>>> import numpy as np
>>> np.set_printoptions(suppress=True, linewidth=200)
>>> F = np.load("arr.npy")
>>> print(F)
[[-3.078 -0.488  0.245]
 [-2.708 -1.008 -0.296]
 [-2.446 -0.846  0.439]
 [ 2.04  -3.094 -0.836]
 [ 1.845 -3.063 -0.505]
 [ 1.756 -2.876 -0.851]
 [-0.321  2.105 -2.569]
 [ 0.375  3.364 -3.2  ]
 [-0.018  2.958 -3.054]]
>>> hat = F @ np.linalg.solve(F.T @ F, F.T)
>>> print(np.round(np.diag(hat), 3))
[0.357 0.398 0.246 0.364 0.303 0.321 0.255 0.401 0.355]
>>> print(np.allclose(hat @ hat, hat))
True
>>> def softmax(z):
...     e = np.exp(z - z.max(axis=-1, keepdims=True))
...     return e / e.sum(axis=-1, keepdims=True)
... 
>>> print(np.round(softmax(F[6]), 3))
[0.081 0.911 0.009]
>>> print(np.round(softmax(10 * F[6]), 3) + 0)
[0. 1. 0.]
>>> print(np.round(softmax(F).sum(axis=1), 3))
[1. 1. 1. 1. 1. 1. 1. 1. 1.]
>>> scores = F @ F.T / np.sqrt(3)
>>> print(np.round(softmax(scores)[6] @ F, 3))
[ 0.205  3.156 -3.114]
>>> x0 = np.array([-2, -8, -6])
>>> rhs = F @ x0
>>> try:
...     np.linalg.solve(F, rhs)
... except np.linalg.LinAlgError as e:
...     print(e)
... 
Last 2 dimensions of the array must be square
>>> print(np.round(np.linalg.pinv(F) @ F, 3) + 0)
[[1. 0. 0.]
 [0. 1. 0.]
 [0. 0. 1.]]
>>> print(np.round(np.linalg.lstsq(F, rhs)[0], 3))
[-2. -8. -6.]
>>> rng = np.random.default_rng(81)
>>> rhs = rhs + 0.3 * rng.normal(size=9)
>>> print(rhs.round(3))
[ 8.76  15.489  8.81  25.838 24.213 24.615 -0.382 -8.117 -5.378]
>>> coef, *_ = np.linalg.lstsq(F, rhs)
>>> print(np.round(F.T @ (rhs - F @ coef), 3) + 0)
[0. 0. 0.]
>>> print(coef.round(3))
[-2.021 -8.045 -6.118]
>>> B = np.c_[F[:, :2] @ np.array([[4, 4], [7, 6]]), np.array([-3, 4, -5, -3, 2, -2, -3, 5, -2])]
>>> print(B.round(3))
[[-15.728 -15.24   -3.   ]
 [-17.888 -16.88    4.   ]
 [-15.706 -14.86   -5.   ]
 [-13.498 -10.404  -3.   ]
 [-14.061 -10.998   2.   ]
 [-13.108 -10.232  -2.   ]
 [ 13.451  11.346  -3.   ]
 [ 25.048  21.684   5.   ]
 [ 20.634  17.676  -2.   ]]
>>> print(np.round(np.linalg.norm(np.linalg.qr(F)[0].T @ B, axis=0) ** 2 / ((B ** 2).sum(axis=0) + 1e-12), 3))
[1.    1.    0.087]
>>> print(np.linalg.matrix_rank(B))
3
>>> print(np.linalg.matrix_rank(np.c_[F, B]))
4
>>> f, g = F[6], F[1]
>>> print(round(f @ f, 3))
11.134
>>> print(round(f @ g, 3))
-0.492
>>> pr = (f @ g) / (f @ f) * f
>>> print(np.round(np.outer(f, g), 3))
[[ 0.869  0.324  0.095]
 [-5.7   -2.122 -0.623]
 [ 6.957  2.59   0.76 ]]
>>> print(np.linalg.matrix_rank(np.outer(f, g)))
1
>>> print(np.round(g - pr, 3))
[-2.722 -0.915 -0.41 ]
